$ python -q
>>> import numpy as np
>>> import numpy.linalg as la
>>> np.set_printoptions(precision=2, suppress=True, linewidth=120)
>>> K = np.load("layer19.npy")
>>> K
array([[ 3,  4,  5,  6],
       [ 7,  8,  9, 10],
       [11, 12, 13, 14],
       [15, 16, 17, 18]])
>>> M2 = K[0, 0] * K[1:] - np.outer(K[1:, 0], K[0])
>>> M2
array([[  0,  -4,  -8, -12],
       [  0,  -8, -16, -24],
       [  0, -12, -24, -36]])
>>> print(np.flatnonzero(~M2.round(6).any(axis=1)))
[]
>>> U, s, VT = la.svd(K)
>>> np.argmax(s[:-1] / (s[1:] + 1e-6)) + 1
np.int64(2)
>>> M2 = U[:, :2] @ np.diag(s[:2]) @ VT[:2]
>>> la.matrix_rank(M2)
np.int64(2)
>>> U, s, VT = la.svd(K)
>>> evecs = VT[:(s > 1e-8).sum()]
>>> rng = np.random.default_rng(619497)
>>> x0 = K[0] + -2 * K[1] + rng.integers(2) * np.eye(4)[1]
>>> x0
array([-11., -11., -13., -14.])
>>> print(la.matrix_rank(np.vstack([K, x0])))
3
>>> np.allclose(evecs.T @ evecs @ x0, x0)
False
>>> round(la.norm(x0 - evecs.T @ evecs @ x0), 2)
np.float64(0.84)
>>> W0 = np.load("out3.npy")
>>> print(W0)
[[4. 0. 0.]
 [0. 4. 0.]
 [0. 0. 4.]]
>>> Lm = la.cholesky(W0)
>>> print(np.diag(Lm) ** 2)
[4. 4. 4.]
>>> W0 / np.sqrt(np.outer(np.diag(W0), np.diag(W0)))
array([[1., 0., 0.],
       [0., 1., 0.],
       [0., 0., 1.]])
>>> np.prod(np.diag(Lm)) ** 2, round(float(la.det(W0)), 2)
(np.float64(64.0), 64.0)
>>> Lm
array([[2., 0., 0.],
       [0., 2., 0.],
       [0., 0., 2.]])
>>> Lm @ Lm.T
array([[4., 0., 0.],
       [0., 4., 0.],
       [0., 0., 4.]])
>>> feats = np.vander(np.arange(7) - 4, 4, increasing=True)
>>> print(feats)
[[  1  -4  16 -64]
 [  1  -3   9 -27]
 [  1  -2   4  -8]
 [  1  -1   1  -1]
 [  1   0   0   0]
 [  1   1   1   1]
 [  1   2   4   8]]
>>> blk = np.stack([feats, -3 * feats, feats[::-1]])
>>> np.einsum("bij,cij->bc", blk, blk)
array([[  5368, -16104,   -944],
       [-16104,  48312,   2832],
       [  -944,   2832,   5368]])
>>> blk.shape
(3, 7, 4)
>>> M2 = feats / np.sqrt((feats ** 2).mean(axis=1, keepdims=True))
>>> la.matrix_rank(feats - feats.mean(axis=1, keepdims=True))
np.int64(3)
>>> print(feats - feats.mean(axis=1, keepdims=True))
[[ 13.75   8.75  28.75 -51.25]
 [  6.     2.    14.   -22.  ]
 [  2.25  -0.75   5.25  -6.75]
 [  1.    -1.     1.    -1.  ]
 [  0.75  -0.25  -0.25  -0.25]
 [  0.     0.     0.     0.  ]
 [ -2.75  -1.75   0.25   4.25]]
>>> print(la.matrix_rank(M2) == la.matrix_rank(feats))
True
>>> labels = rng.permutation(4)
>>> labels
array([3, 0, 1, 2])
>>> M2 = K[labels][:, labels]
>>> M2
array([[18, 15, 16, 17],
       [ 6,  3,  4,  5],
       [10,  7,  8,  9],
       [14, 11, 12, 13]])
>>> np.round(np.sort(np.abs(la.eigvals(M2))), 2) + 0
array([ 0.  ,  0.  ,  1.83, 43.83])
>>> print(np.allclose(M2, K))
False
>>> round(la.det(M2), 2), round(la.det(K[labels]), 2)
(np.float64(-0.0), np.float64(-0.0))
>>> np.diag(M2)
array([18,  3,  8, 13])
>>> E = np.loadtxt("m.csv", delimiter=",")
>>> E
array([[ 0.,  2.,  1.],
       [-2.,  0.,  2.],
       [-1., -2.,  0.]])
>>> x0 = np.array([-4, -4, -9])
>>> np.round(la.eigvals(E).real, 2) + 0
array([0., 0., 0.])
>>> round(float(la.det(E)), 2)
0.0
>>> q = la.solve(np.eye(3) - E, np.eye(3) + E)
>>> np.round(la.det(q), 2)
np.float64(1.0)
>>> np.round(q @ q.T, 2) + 0
array([[1., 0., 0.],
       [0., 1., 0.],
       [0., 0., 1.]])
>>> U, s, VT = la.svd(E)
>>> s.round(2) + 0
array([3., 3., 0.])
>>> print(np.argmax(s[:-1] / (s[1:] + 1e-6)) + 1)
2
>>> M2 = U[:, :2] @ np.diag(s[:2]) @ VT[:2]
>>> la.matrix_rank(M2)
np.int64(2)
>>> la.matrix_rank(E, rtol=0.05)
np.int64(2)
>>> round(float(la.norm(E - M2) / la.norm(E)), 2)
0.0
>>> np.round(la.norm(E - M2, 2), 2), round(float(s[2]), 2)
(np.float64(0.0), 0.0)
>>> rank = la.matrix_rank(E)
>>> rank
np.int64(2)
>>> null = la.svd(E)[2][rank:].T
>>> np.allclose(E @ null, 0)
True
>>> [int(la.matrix_rank(np.delete(E, i, axis=0))) for i in range(3)]
[2, 2, 2]
>>> null @ null.T
array([[ 0.44, -0.22,  0.44],
       [-0.22,  0.11, -0.22],
       [ 0.44, -0.22,  0.44]])
>>> null.shape
(3, 1)
>>> [int(la.matrix_rank(E[:, :j + 1])) for j in range(3)]
[1, 2, 2]
>>> la.matrix_rank(E.T @ E), la.matrix_rank(E @ E.T)
(np.int64(2), np.int64(2))
>>> M2 = np.array([[3, 1], [2, 3], [1, 3]])
>>> A = np.kron(np.eye(3, dtype=int), M2)
>>> A
array([[3, 1, 0, 0, 0, 0],
       [2, 3, 0, 0, 0, 0],
       [1, 3, 0, 0, 0, 0],
       [0, 0, 3, 1, 0, 0],
       [0, 0, 2, 3, 0, 0],
       [0, 0, 1, 3, 0, 0],
       [0, 0, 0, 0, 3, 1],
       [0, 0, 0, 0, 2, 3],
       [0, 0, 0, 0, 1, 3]])
>>> x0 = np.array([3, -3, -3, -3, -1, 2])
>>> target = A @ x0
>>> print(la.solve(A.T @ A, A.T @ target))
[ 3. -3. -3. -3. -1.  2.]
>>> np.round(la.pinv(A) @ A, 2) + 0
array([[1., 0., 0., 0., 0., 0.],
       [0., 1., 0., 0., 0., 0.],
       [0., 0., 1., 0., 0., 0.],
       [0., 0., 0., 1., 0., 0.],
       [0., 0., 0., 0., 1., 0.],
       [0., 0., 0., 0., 0., 1.]])
>>> target = target + 0.05 * rng.normal(size=9)
>>> target
array([  5.89,  -3.07,  -6.05, -12.01, -14.94, -12.02,  -0.97,   3.85,   4.99])
>>> b, *_ = la.lstsq(A, target)
>>> b.round()
array([ 3., -3., -3., -3., -1.,  2.])
>>> m1 = rng.normal(size=(23, 3)) + 20 * np.array([0, -3, 4])
>>> m1
array([[ -1.31, -58.56,  80.46],
       [  0.54, -58.76,  78.15],
       [ -0.38, -59.82,  80.38],
       [  0.77, -59.87,  78.83],
       [  0.1 , -61.36,  78.87],
       [ -0.7 , -59.83,  80.56],
       [ -0.74, -60.72,  81.3 ],
       [ -0.55, -60.09,  78.14],
       [ -0.68, -59.16,  79.88],
       [  0.05, -60.11,  79.15],
       [  0.68, -59.56,  80.8 ],
       [  0.19, -59.38,  79.7 ],
       [ -0.29, -59.59,  79.43],
       [ -0.49, -59.69,  78.59],
       [  0.44, -59.8 ,  81.35],
       [  1.94, -59.83,  81.81],
       [ -0.56, -58.1 ,  81.33],
       [  0.66, -57.93,  78.93],
       [ -1.39, -57.59,  81.37],
       [ -0.62, -59.87,  78.94],
       [  1.47, -60.88,  78.05],
       [  0.8 , -60.02,  80.55],
       [ -1.22, -59.8 ,  78.79]])
>>> U, s, VT = la.svd(m1)
>>> np.argmax(s[:-1] / (s[1:] + 1e-6)) + 1
np.int64(1)
>>> M2 = U[:, :1] @ np.diag(s[:1]) @ VT[:1]
>>> print(la.matrix_rank(M2))
1
>>> cen = m1 - m1.mean(axis=0)
>>> U, s, VT = la.svd(cen, full_matrices=False)
>>> np.abs(U[:, 0]).argmax()
np.int64(18)
>>> np.round((s ** 2).sum() ** 2 / (s ** 4).sum(), 2)
np.float64(2.54)
>>> np.searchsorted(np.cumsum(s ** 2) / (s ** 2).sum(), 0.9) + 1
np.int64(3)
>>> labels = m1[:, 0] > np.median(m1[:, 0])
>>> r0 = m1[labels].mean(axis=0) - m1[~labels].mean(axis=0)
>>> labels.astype(int)
array([0, 1, 0, 1, 1, 0, 0, 0, 0, 1, 1, 1, 0, 0, 1, 1, 0, 1, 0, 0, 1, 1, 0])
>>> np.argsort(-np.abs(r0).round(6), kind="stable")
array([0, 1, 2])
>>> cen = m1 - m1.mean(axis=0)
>>> evecs = la.svd(cen)[2][:1]
>>> M2 = cen - cen @ evecs.T @ evecs
>>> round(float(la.norm(M2) / la.norm(cen)), 2)
0.69
>>> M2.std(axis=0)
array([0.82, 0.74, 0.4 ])
>>> la.norm(M2, axis=1).round(6).argmax()
np.int64(15)
>>> rank = la.matrix_rank(K)
>>> rank
np.int64(2)
>>> null = la.svd(K)[2][rank:].T
>>> np.round(K @ null, 2) + 0
array([[0., 0.],
       [0., 0.],
       [0., 0.],
       [0., 0.]])
>>> np.allclose(K @ null, 0)
True
>>> print([int(la.matrix_rank(np.delete(K, i, axis=0))) for i in range(4)])
[2, 2, 2, 2]
>>> null.shape
(4, 2)
>>> X = np.load("data.npy")
>>> X
array([[ 3, -6, -3],
       [ 3, -6, -3],
       [ 4, -8, -4],
       [ 3, -6, -3],
       [-1,  2,  1]])
>>> M2 = np.array([[-5, 8], [2, -5], [6, 1], [0, -7]])
>>> np.einsum("ij->j", K)
array([36, 40, 44, 48])
>>> np.vstack([K, M2.T]).shape
(6, 4)
>>> M2.T @ K.T
array([[ 23,  35,  47,  59],
       [-33, -45, -57, -69]])
>>> np.einsum("ij,ij->i", K, K)
array([  86,  294,  630, 1094])
>>> [round(float(x), 2) for x in la.svd(K, compute_uv=False)[:3]]
[45.84, 1.75, 0.0]
>>> print(la.cond(K) > 100)
True
>>> la.cond(X) > 100
np.True_
>>> U, s, VT = la.svd(X)
>>> s.round(2) + 0
array([16.25,  0.  ,  0.  ])
>>> M2 = U[:, :1] @ np.diag(s[:1]) @ VT[:1]
>>> la.matrix_rank(X, rtol=0.05)
np.int64(1)
>>> round(np.abs(X - M2).max(), 2)
np.float64(0.0)
>>> la.matrix_rank(M2)
np.int64(1)
>>> J = np.array([[0, 1, 0, 1, 1],
...     [1, 0, 0, 0, 1],
...     [0, 0, 0, 1, 0],
...     [1, 0, 1, 0, 0],
...     [1, 1, 0, 0, 0]])
>>> np.trace(J @ J @ J) // 6
np.int64(1)
>>> J @ J
array([[3, 1, 1, 0, 1],
       [1, 2, 0, 1, 1],
       [1, 0, 1, 0, 0],
       [0, 1, 0, 2, 1],
       [1, 1, 0, 1, 2]])
>>> print(np.argwhere(np.triu(J)))
[[0 1]
 [0 3]
 [0 4]
 [1 4]
 [2 3]]
>>> print(J.sum(axis=0))
[3 2 1 2 2]
>>> Lm = np.diag(J.sum(axis=1)) - J
>>> la.matrix_rank(Lm)
np.int64(4)
>>> Lm @ np.ones(5)
array([0., 0., 0., 0., 0.])
>>> Lm
array([[ 3, -1,  0, -1, -1],
       [-1,  2,  0,  0, -1],
       [ 0,  0,  1, -1,  0],
       [-1,  0, -1,  2,  0],
       [-1, -1,  0,  0,  2]])
